>>> import numpy as np
>>> np.set_printoptions(suppress=True, linewidth=140)
>>> def rd(a):
...     return np.round(a, 2) + 0
... 
>>> X = np.load("dump.npy")
>>> X
array([[ 3.,  3.,  2.,  1.,  1., -3.,  0.,  0.,  0.],
       [-3.,  0.,  2., -2., -1.,  1.,  0.,  0.,  0.],
       [ 3., -3., -2.,  3.,  2., -3.,  0.,  0.,  0.],
       [ 1.,  2., -1.,  2.,  3.,  1.,  0.,  0.,  0.],
       [-3., -3., -2.,  0.,  0.,  0.,  0.,  0.,  0.],
       [ 3.,  3., -3., -3.,  1.,  1.,  0.,  0.,  0.],
       [ 0.,  0.,  0.,  0.,  0.,  0., -1.,  5., -2.],
       [ 0.,  0.,  0.,  0.,  0.,  0.,  0., -2.,  5.],
       [ 0.,  0.,  0.,  0.,  0.,  0.,  3.,  4., -1.]])
>>> f = np.array([-2, 1, 0])
>>> np.correlate(X[4], X[0], "full")
array([  0.,   0.,   0.,   9.,   6.,   0., -11., -17., -22., -15.,  -6.,   0.,   0.,   0.,   0.,   0.,   0.])
>>> np.polyval(f, X[4])
array([-21., -21., -10.,   0.,   0.,   0.,   0.,   0.,   0.])
>>> rng = np.random.default_rng(899130)
>>> idx = rng.permutation(9)
>>> idx
array([6, 1, 5, 8, 3, 2, 7, 0, 4])
>>> out = X[idx][:, idx]
>>> np.trace(out)
np.float64(0.0)
>>> f = np.array([6, 1, 0, -6, 8, 1, 3, 5, -1])
>>> out = X + np.outer(f, np.eye(9)[8])
>>> np.linalg.matrix_rank(np.linalg.inv(out) - np.linalg.inv(X), tol=1e-8)
np.int64(1)
>>> rd(np.linalg.det(out) / np.linalg.det(X)), rd(1 + np.linalg.solve(X, f)[8])
(np.float64(2.37), np.float64(2.37))
>>> C2 = X.T @ X
>>> rd(np.linalg.eigvalsh(C2)[::-1])
array([76.62, 63.38, 53.03, 30.29, 14.47, 12.59,  7.15,  2.76,  0.7 ])
>>> np.diag(C2)
array([46., 40., 26., 27., 16., 21., 10., 45., 30.])
>>> (X @ X.T).shape
(9, 9)
>>> rd(np.linalg.svd(X, compute_uv=False) ** 2)
array([76.62, 63.38, 53.03, 30.29, 14.47, 12.59,  7.15,  2.76,  0.7 ])
>>> blk = np.stack([X, 3 * X, X[::-1]])
>>> np.linalg.matrix_rank(blk)
array([9, 9, 9])
>>> np.einsum("bij,cij->bc", blk, blk)
array([[ 261.,  783.,   42.],
       [ 783., 2349.,  126.],
       [  42.,  126.,  261.]])
>>> blk.sum(axis=0)
array([[ 12.,  12.,   8.,   4.,   4., -12.,   3.,   4.,  -1.],
       [-12.,   0.,   8.,  -8.,  -4.,   4.,   0.,  -2.,   5.],
       [ 12., -12.,  -8.,  12.,   8., -12.,  -1.,   5.,  -2.],
       [  7.,  11.,  -7.,   5.,  13.,   5.,   0.,   0.,   0.],
       [-15., -15., -10.,   0.,   0.,   0.,   0.,   0.,   0.],
       [ 13.,  14., -13., -10.,   7.,   5.,   0.,   0.,   0.],
       [  3.,  -3.,  -2.,   3.,   2.,  -3.,  -4.,  20.,  -8.],
       [ -3.,   0.,   2.,  -2.,  -1.,   1.,   0.,  -8.,  20.],
       [  3.,   3.,   2.,   1.,   1.,  -3.,  12.,  16.,  -4.]])
